% python3 -q
>>> import numpy as np
>>> import numpy.linalg as la
>>> np.set_printoptions(precision=2, suppress=True, linewidth=140)
>>> mat = np.load("data.npy")
>>> mat
array([[5., 1., 0., 0., 0., 0., 0., 0., 0., 0., 0.],
       [0., 5., 1., 0., 0., 0., 0., 0., 0., 0., 0.],
       [0., 0., 5., 1., 0., 0., 0., 0., 0., 0., 0.],
       [0., 0., 0., 5., 1., 0., 0., 0., 0., 0., 0.],
       [0., 0., 0., 0., 5., 1., 0., 0., 0., 0., 0.],
       [0., 0., 0., 0., 0., 5., 1., 0., 0., 0., 0.],
       [0., 0., 0., 0., 0., 0., 5., 1., 0., 0., 0.],
       [0., 0., 0., 0., 0., 0., 0., 5., 1., 0., 0.],
       [0., 0., 0., 0., 0., 0., 0., 0., 5., 1., 0.],
       [0., 0., 0., 0., 0., 0., 0., 0., 0., 5., 1.],
       [0., 0., 0., 0., 0., 0., 0., 0., 0., 0., 5.]])
>>> la.matrix_rank(mat - mat[0, 0] * np.eye(11))
np.int64(10)
>>> rng = np.random.default_rng(665)
>>> idx = rng.permutation(11)
>>> out = mat[:, idx] * rng.choice([-1, 1], 11)
>>> out
array([[-0., -1.,  0., -0., -0., -5., -0.,  0.,  0., -0., -0.],
       [-0., -5.,  0., -0., -0., -0., -0.,  0.,  0., -0., -1.],
       [-0., -0.,  0., -0., -0., -0., -0.,  1.,  0., -0., -5.],
       [-0., -0.,  0., -0., -0., -0., -0.,  5.,  1., -0., -0.],
       [-1., -0.,  0., -0., -0., -0., -0.,  0.,  5., -0., -0.],
       [-5., -0.,  0., -1., -0., -0., -0.,  0.,  0., -0., -0.],
       [-0., -0.,  0., -5., -0., -0., -1.,  0.,  0., -0., -0.],
       [-0., -0.,  0., -0., -0., -0., -5.,  0.,  0., -1., -0.],
       [-0., -0.,  0., -0., -1., -0., -0.,  0.,  0., -5., -0.],
       [-0., -0.,  1., -0., -5., -0., -0.,  0.,  0., -0., -0.],
       [-0., -0.,  5., -0., -0., -0., -0.,  0.,  0., -0., -0.]])
>>> U, _, Vt = la.svd(mat.T @ out)
>>> np.round(U @ Vt, 2) + 0
array([[ 0.,  0.,  0.,  0.,  0., -1.,  0.,  0.,  0.,  0.,  0.],
       [ 0., -1.,  0.,  0.,  0.,  0.,  0.,  0.,  0.,  0.,  0.],
       [ 0.,  0.,  0.,  0.,  0.,  0.,  0.,  0.,  0.,  0., -1.],
       [ 0.,  0.,  0.,  0.,  0.,  0.,  0.,  1.,  0.,  0.,  0.],
       [ 0.,  0.,  0.,  0.,  0.,  0.,  0.,  0.,  1.,  0.,  0.],
       [-1.,  0.,  0.,  0.,  0.,  0.,  0.,  0.,  0.,  0.,  0.],
       [ 0.,  0.,  0., -1.,  0.,  0.,  0.,  0.,  0.,  0.,  0.],
       [ 0.,  0.,  0.,  0.,  0.,  0., -1.,  0.,  0.,  0.,  0.],
       [ 0.,  0.,  0.,  0.,  0.,  0.,  0.,  0.,  0., -1.,  0.],
       [ 0.,  0.,  0.,  0., -1.,  0.,  0.,  0.,  0.,  0.,  0.],
       [ 0.,  0.,  1.,  0.,  0.,  0.,  0.,  0.,  0.,  0.,  0.]])
>>> idx
array([ 5,  1, 10,  6,  9,  0,  7,  3,  4,  8,  2])
>>> idx = rng.permutation(11)
>>> idx
array([ 7,  0,  3,  1, 10,  6,  2,  9,  5,  4,  8])
>>> out = mat[idx][:, idx]
>>> np.allclose(out, mat)
False
>>> np.diag(out)
array([5., 5., 5., 5., 5., 5., 5., 5., 5., 5., 5.])
>>> out
array([[5., 0., 0., 0., 0., 0., 0., 0., 0., 0., 1.],
       [0., 5., 0., 1., 0., 0., 0., 0., 0., 0., 0.],
       [0., 0., 5., 0., 0., 0., 0., 0., 0., 1., 0.],
       [0., 0., 0., 5., 0., 0., 1., 0., 0., 0., 0.],
       [0., 0., 0., 0., 5., 0., 0., 0., 0., 0., 0.],
       [1., 0., 0., 0., 0., 5., 0., 0., 0., 0., 0.],
       [0., 0., 1., 0., 0., 0., 5., 0., 0., 0., 0.],
       [0., 0., 0., 0., 1., 0., 0., 5., 0., 0., 0.],
       [0., 0., 0., 0., 0., 1., 0., 0., 5., 0., 0.],
       [0., 0., 0., 0., 0., 0., 0., 0., 1., 5., 0.],
       [0., 0., 0., 0., 0., 0., 0., 1., 0., 0., 5.]])
>>> out = la.inv(mat)
>>> round(float(la.cond(mat)), 2)
1.48
>>> out.round(2) + 0
array([[ 0.2 , -0.04,  0.01,  0.  ,  0.  ,  0.  ,  0.  ,  0.  ,  0.  ,  0.  ,  0.  ],
       [ 0.  ,  0.2 , -0.04,  0.01,  0.  ,  0.  ,  0.  ,  0.  ,  0.  ,  0.  ,  0.  ],
       [ 0.  ,  0.  ,  0.2 , -0.04,  0.01,  0.  ,  0.  ,  0.  ,  0.  ,  0.  ,  0.  ],
       [ 0.  ,  0.  ,  0.  ,  0.2 , -0.04,  0.01,  0.  ,  0.  ,  0.  ,  0.  ,  0.  ],
       [ 0.  ,  0.  ,  0.  ,  0.  ,  0.2 , -0.04,  0.01,  0.  ,  0.  ,  0.  ,  0.  ],
       [ 0.  ,  0.  ,  0.  ,  0.  ,  0.  ,  0.2 , -0.04,  0.01,  0.  ,  0.  ,  0.  ],
       [ 0.  ,  0.  ,  0.  ,  0.  ,  0.  ,  0.  ,  0.2 , -0.04,  0.01,  0.  ,  0.  ],
       [ 0.  ,  0.  ,  0.  ,  0.  ,  0.  ,  0.  ,  0.  ,  0.2 , -0.04,  0.01,  0.  ],
       [ 0.  ,  0.  ,  0.  ,  0.  ,  0.  ,  0.  ,  0.  ,  0.  ,  0.2 , -0.04,  0.01],
       [ 0.  ,  0.  ,  0.  ,  0.  ,  0.  ,  0.  ,  0.  ,  0.  ,  0.  ,  0.2 , -0.04],
       [ 0.  ,  0.  ,  0.  ,  0.  ,  0.  ,  0.  ,  0.  ,  0.  ,  0.  ,  0.  ,  0.2 ]])
>>> (np.abs(out) > 1e-9).astype(int)
array([[1, 1, 1, 1, 1, 1, 1, 1, 1, 1, 1],
       [0, 1, 1, 1, 1, 1, 1, 1, 1, 1, 1],
       [0, 0, 1, 1, 1, 1, 1, 1, 1, 1, 1],
       [0, 0, 0, 1, 1, 1, 1, 1, 1, 1, 1],
       [0, 0, 0, 0, 1, 1, 1, 1, 1, 1, 1],
       [0, 0, 0, 0, 0, 1, 1, 1, 1, 1, 1],
       [0, 0, 0, 0, 0, 0, 1, 1, 1, 1, 1],
       [0, 0, 0, 0, 0, 0, 0, 1, 1, 1, 1],
       [0, 0, 0, 0, 0, 0, 0, 0, 1, 1, 1],
       [0, 0, 0, 0, 0, 0, 0, 0, 0, 1, 1],
       [0, 0, 0, 0, 0, 0, 0, 0, 0, 0, 1]])
>>> np.round(la.inv(out), 2) + 0
array([[5., 1., 0., 0., 0., 0., 0., 0., 0., 0., 0.],
       [0., 5., 1., 0., 0., 0., 0., 0., 0., 0., 0.],
       [0., 0., 5., 1., 0., 0., 0., 0., 0., 0., 0.],
       [0., 0., 0., 5., 1., 0., 0., 0., 0., 0., 0.],
       [0., 0., 0., 0., 5., 1., 0., 0., 0., 0., 0.],
       [0., 0., 0., 0., 0., 5., 1., 0., 0., 0., 0.],
       [0., 0., 0., 0., 0., 0., 5., 1., 0., 0., 0.],
       [0., 0., 0., 0., 0., 0., 0., 5., 1., 0., 0.],
       [0., 0., 0., 0., 0., 0., 0., 0., 5., 1., 0.],
       [0., 0., 0., 0., 0., 0., 0., 0., 0., 5., 1.],
       [0., 0., 0., 0., 0., 0., 0., 0., 0., 0., 5.]])
